$ ipython --no-banner

In [1]: import numpy as np

In [2]: import numpy.linalg as la

In [3]: np.set_printoptions(precision=2, suppress=True, linewidth=140)

In [4]: arr = np.array([[8, 3, 8, -4, -9],
   ...:     [3, 8, 3, 8, -4],
   ...:     [8, 3, 8, 3, 8],
   ...:     [-4, 8, 3, 8, 3],
   ...:     [-9, -4, 8, 3, 8]])

In [5]: th = np.radians(15)

In [6]: Rm = np.eye(5)

In [7]: Rm[2, 2] = Rm[1, 1] = np.cos(th)

In [8]: Rm[2, 1], Rm[1, 2] = -np.sin(th), np.sin(th)

In [9]: Rm
Out[9]: 
array([[ 1.  ,  0.  ,  0.  ,  0.  ,  0.  ],
       [ 0.  ,  0.97,  0.26,  0.  ,  0.  ],
       [ 0.  , -0.26,  0.97,  0.  ,  0.  ],
       [ 0.  ,  0.  ,  0.  ,  1.  ,  0.  ],
       [ 0.  ,  0.  ,  0.  ,  0.  ,  1.  ]])

In [10]: other = arr @ Rm.T

In [11]: other
Out[11]: 
array([[ 8.  ,  4.97,  6.95, -4.  , -9.  ],
       [ 3.  ,  8.5 ,  0.83,  8.  , -4.  ],
       [ 8.  ,  4.97,  6.95,  3.  ,  8.  ],
       [-4.  ,  8.5 ,  0.83,  8.  ,  3.  ],
       [-9.  , -1.79,  8.76,  3.  ,  8.  ]])

In [12]: np.abs(other - arr).max(axis=0)
Out[12]: array([0.  , 2.21, 2.17, 0.  , 0.  ])

In [13]: round(la.det(Rm), 2), round(np.trace(Rm), 2)
Out[13]: (np.float64(1.0), np.float64(4.93))

In [14]: print(np.allclose(la.norm(arr, axis=1), la.norm(other, axis=1)))
True

In [15]: ev, V = la.eigh(arr)

In [16]: la.svd(arr, compute_uv=False)
Out[16]: array([19.51, 18.99, 13.1 ,  9.09,  2.51])

In [17]: ev
Out[17]: array([-9.09, -2.51, 13.1 , 18.99, 19.51])

In [18]: np.round(V.T @ V, 2) + 0
Out[18]: 
array([[1., 0., 0., 0., 0.],
       [0., 1., 0., 0., 0.],
       [0., 0., 1., 0., 0.],
       [0., 0., 0., 1., 0.],
       [0., 0., 0., 0., 1.]])

In [19]: la.eigvalsh(arr @ arr)
Out[19]: array([  6.31,  82.67, 171.56, 360.77, 380.69])

In [20]: print(round(ev.sum(), 2), np.trace(arr))
40.0 40

In [21]: round(la.det(arr.T), 2)
Out[21]: np.float64(110838.0)

In [22]: la.eigvals(arr)
Out[22]: array([-9.09, -2.51, 13.1 , 19.51, 18.99])

In [23]: np.kron(np.eye(2, dtype=int), arr)
Out[23]: 
array([[ 8,  3,  8, -4, -9,  0,  0,  0,  0,  0],
       [ 3,  8,  3,  8, -4,  0,  0,  0,  0,  0],
       [ 8,  3,  8,  3,  8,  0,  0,  0,  0,  0],
       [-4,  8,  3,  8,  3,  0,  0,  0,  0,  0],
       [-9, -4,  8,  3,  8,  0,  0,  0,  0,  0],
       [ 0,  0,  0,  0,  0,  8,  3,  8, -4, -9],
       [ 0,  0,  0,  0,  0,  3,  8,  3,  8, -4],
       [ 0,  0,  0,  0,  0,  8,  3,  8,  3,  8],
       [ 0,  0,  0,  0,  0, -4,  8,  3,  8,  3],
       [ 0,  0,  0,  0,  0, -9, -4,  8,  3,  8]])

In [24]: round(float(la.det(arr[::-1])), 2)
Out[24]: 110838.0

In [25]: np.einsum("ii->", arr)
Out[25]: np.int64(40)

In [26]: np.einsum("ij,ji->", arr, arr)
Out[26]: np.int64(1002)

In [27]: A = np.load("block16.npy")

In [28]: A
Out[28]: 
array([[1, 0, 0, 4, 0, 1, 0, 0, 5, 0, 0],
       [1, 0, 0, 0, 0, 2, 0, 0, 0, 0, 0],
       [0, 0, 0, 0, 0, 0, 2, 0, 0, 0, 0],
       [0, 0, 0, 0, 2, 0, 0, 0, 5, 1, 0],
       [2, 2, 0, 2, 1, 0, 0, 5, 2, 2, 0]])

In [29]: x = np.array([0, 1, 4, 0, 1, 0, 3, 5, 0, 4, 2])

In [30]: A @ np.ones(11)
Out[30]: array([11.,  3.,  2.,  8., 16.])

In [31]: print(np.sign((A @ x).round(6)))
[0 0 1 1 1]

In [32]: A * x
Out[32]: 
array([[ 0,  0,  0,  0,  0,  0,  0,  0,  0,  0,  0],
       [ 0,  0,  0,  0,  0,  0,  0,  0,  0,  0,  0],
       [ 0,  0,  0,  0,  0,  0,  6,  0,  0,  0,  0],
       [ 0,  0,  0,  0,  2,  0,  0,  0,  0,  4,  0],
       [ 0,  2,  0,  0,  1,  0,  0, 25,  0,  8,  0]])

In [33]: A @ x
Out[33]: array([ 0,  0,  6,  6, 36])
